% ipython --no-banner

In [1]: import numpy as np

In [2]: from numpy import linalg as LA

In [3]: np.set_printoptions(precision=2, suppress=True, linewidth=140)

In [4]: tidy = lambda a: np.round(a, 2) + 0

In [5]: C = np.array([[-0.8, -0.9, -0.7], [-1.3, 0.7, 1.7]])

In [6]: rng = np.random.default_rng(694861)

In [7]: F = np.array([[4, -4],
   ...:     [9, 0],
   ...:     [-1, 5],
   ...:     [-5, -3],
   ...:     [3, -6],
   ...:     [0, 5],
   ...:     [8, 6],
   ...:     [0, -6],
   ...:     [-3, 3],
   ...:     [4, -9],
   ...:     [3, -2],
   ...:     [2, 8],
   ...:     [7, -7],
   ...:     [-2, 5],
   ...:     [9, 9],
   ...:     [7, 5],
   ...:     [-6, 2],
   ...:     [6, -6],
   ...:     [9, -1],
   ...:     [1, 2],
   ...:     [6, -2],
   ...:     [-3, 3],
   ...:     [-3, -1]]) @ C + 0.3 * rng.normal(size=(23, 3))

In [8]: tidy(F)
Out[8]: 
array([[  2.06,  -6.55,  -9.81],
       [ -7.15,  -7.86,  -6.17],
       [ -5.71,   4.24,   9.51],
       [  8.07,   2.11,  -1.14],
       [  5.41,  -7.24, -12.45],
       [ -6.87,   3.35,   8.47],
       [-14.33,  -3.24,   4.67],
       [  7.73,  -4.64,  -9.9 ],
       [ -1.67,   4.95,   7.31],
       [  8.29, -10.27, -18.21],
       [ -0.17,  -4.12,  -4.96],
       [-12.14,   3.96,  12.33],
       [  3.34, -11.07, -16.51],
       [ -5.12,   5.33,   9.75],
       [-18.83,  -1.9 ,   8.5 ],
       [-12.12,  -2.64,   3.73],
       [  2.83,   7.09,   7.6 ],
       [  3.1 ,  -9.77, -13.97],
       [ -5.86,  -9.13,  -8.03],
       [ -3.67,   0.33,   2.12],
       [ -2.07,  -7.03,  -8.04],
       [ -1.37,   4.78,   7.07],
       [  3.91,   2.15,   0.39]])

In [9]: gram = np.cov(F, rowvar=False)

In [10]: tidy(np.corrcoef(F.T))
Out[10]: 
array([[ 1.  , -0.21, -0.62],
       [-0.21,  1.  ,  0.9 ],
       [-0.62,  0.9 ,  1.  ]])

In [11]: tidy(np.median(F, axis=0))
Out[11]: array([-1.67, -2.64,  0.39])

In [12]: np.argsort(-F.std(axis=0).round(6), kind="stable")
Out[12]: array([2, 0, 1])

In [13]: tidy(LA.eigvalsh(gram)[::-1])
Out[13]: array([141.3 ,  39.  ,   0.03])

In [14]: data = np.array([[-5.98, 23.0, -15.01, 15.01, 12.01],
    ...:     [-4.99, 31.99, -9.0, 25.99, 3.03],
    ...:     [-10.98, 21.02, -15.0, 8.0, 2.98],
    ...:     [-6.98, 27.98, -14.02, 13.0, 9.01],
    ...:     [1.99, 31.02, -10.98, 14.01, 22.0]])

In [15]: np.kron(np.eye(2, dtype=int), data)
Out[15]: 
array([[ -5.98,  23.  , -15.01,  15.01,  12.01,  -0.  ,   0.  ,  -0.  ,   0.  ,   0.  ],
       [ -4.99,  31.99,  -9.  ,  25.99,   3.03,  -0.  ,   0.  ,  -0.  ,   0.  ,   0.  ],
       [-10.98,  21.02, -15.  ,   8.  ,   2.98,  -0.  ,   0.  ,  -0.  ,   0.  ,   0.  ],
       [ -6.98,  27.98, -14.02,  13.  ,   9.01,  -0.  ,   0.  ,  -0.  ,   0.  ,   0.  ],
       [  1.99,  31.02, -10.98,  14.01,  22.  ,   0.  ,   0.  ,  -0.  ,   0.  ,   0.  ],
       [ -0.  ,   0.  ,  -0.  ,   0.  ,   0.  ,  -5.98,  23.  , -15.01,  15.01,  12.01],
       [ -0.  ,   0.  ,  -0.  ,   0.  ,   0.  ,  -4.99,  31.99,  -9.  ,  25.99,   3.03],
       [ -0.  ,   0.  ,  -0.  ,   0.  ,   0.  , -10.98,  21.02, -15.  ,   8.  ,   2.98],
       [ -0.  ,   0.  ,  -0.  ,   0.  ,   0.  ,  -6.98,  27.98, -14.02,  13.  ,   9.01],
       [  0.  ,   0.  ,  -0.  ,   0.  ,   0.  ,   1.99,  31.02, -10.98,  14.01,  22.  ]])

In [16]: tidy(LA.eigvals(data))
Out[16]: array([ 50.13, -17.83,  16.28,  -2.59,   0.03])
